$ python -q
>>> import numpy as np
>>> from numpy import linalg as LA
>>> np.set_printoptions(precision=1, suppress=True, linewidth=120)
>>> W0 = np.load("arr.npy")
>>> W0.round(1) + 0
array([[-0.2,  0.9,  0.6,  0.8,  1.2,  0.8,  1.1,  1.1, -1.8, -0.6, -1.9, -1.6],
       [-2. , -2.3,  0.4,  0.5,  0.5,  0.7,  1.2, -0.6, -1. ,  0.7,  1.5, -0.5],
       [-1.3,  0.8, -0.9,  0. , -1.6,  0. ,  0.1, -0.8,  0.7,  2.2, -1.3, -1.6],
       [-0.5,  1.1, -1. , -0.6, -1. ,  0.3,  2.2,  1. , -1. ,  0.4,  0.2,  2.2],
       [-1.5,  0.3,  1.3,  0.9, -0.4,  0.8, -1.4, -1.3, -0.5, -0.3, -1.4,  2.1],
       [-0.5,  0.6,  2.1, -0.1,  1.4, -0.2,  1.2,  0.7,  2.2,  1.3, -0.1,  0.5],
       [-1.2, -0.1,  1.4, -2.4, -1.1, -1.2,  0.6, -0.3,  0. , -1.7, -0.4, -0.7],
       [ 2.1, -1.1,  0.8, -1.8,  0.1,  0.9,  0.4, -1.1, -0.9,  1.5, -1. ,  0.3],
       [-1. , -0.6, -2. , -0.9,  2.4, -1.3, -0.1, -0.6,  0.1,  0. , -1.4,  0.7],
       [ 0. ,  2.1, -0.3, -0.6,  1. ,  1.4,  0.6, -2.4,  0.2, -0.7,  1.3, -0.5],
       [ 0.3, -1.3, -0.8,  0.5, -0.6,  1.8,  1.3, -0.2,  2. , -1.6, -1.3,  0.1],
       [-1. ,  0.1, -0.4, -1.8,  0.4,  2.2, -1.7,  1.8,  0.3,  0.2,  0.3, -0.2]])
>>> C2 = W0.T @ W0
>>> print(LA.eigvalsh(C2)[::-1])
[16. 16. 16. 16. 16. 16. 16. 16. 16. 16. 16. 16.]
>>> np.diag(C2)
array([16., 16., 16., 16., 16., 16., 16., 16., 16., 16., 16., 16.])
>>> r0 = np.array([3, -5, 1, -1, 4, -3, 0, 0, -4, 1, 3, 3])
>>> out = W0 + np.outer(r0, np.eye(12)[9])
>>> print(out.round(1) + 0)
[[-0.2  0.9  0.6  0.8  1.2  0.8  1.1  1.1 -1.8  2.4 -1.9 -1.6]
 [-2.  -2.3  0.4  0.5  0.5  0.7  1.2 -0.6 -1.  -4.3  1.5 -0.5]
 [-1.3  0.8 -0.9  0.  -1.6  0.   0.1 -0.8  0.7  3.2 -1.3 -1.6]
 [-0.5  1.1 -1.  -0.6 -1.   0.3  2.2  1.  -1.  -0.6  0.2  2.2]
 [-1.5  0.3  1.3  0.9 -0.4  0.8 -1.4 -1.3 -0.5  3.7 -1.4  2.1]
 [-0.5  0.6  2.1 -0.1  1.4 -0.2  1.2  0.7  2.2 -1.7 -0.1  0.5]
 [-1.2 -0.1  1.4 -2.4 -1.1 -1.2  0.6 -0.3  0.  -1.7 -0.4 -0.7]
 [ 2.1 -1.1  0.8 -1.8  0.1  0.9  0.4 -1.1 -0.9  1.5 -1.   0.3]
 [-1.  -0.6 -2.  -0.9  2.4 -1.3 -0.1 -0.6  0.1 -4.  -1.4  0.7]
 [ 0.   2.1 -0.3 -0.6  1.   1.4  0.6 -2.4  0.2  0.3  1.3 -0.5]
 [ 0.3 -1.3 -0.8  0.5 -0.6  1.8  1.3 -0.2  2.   1.4 -1.3  0.1]
 [-1.   0.1 -0.4 -1.8  0.4  2.2 -1.7  1.8  0.3  3.2  0.3 -0.2]]
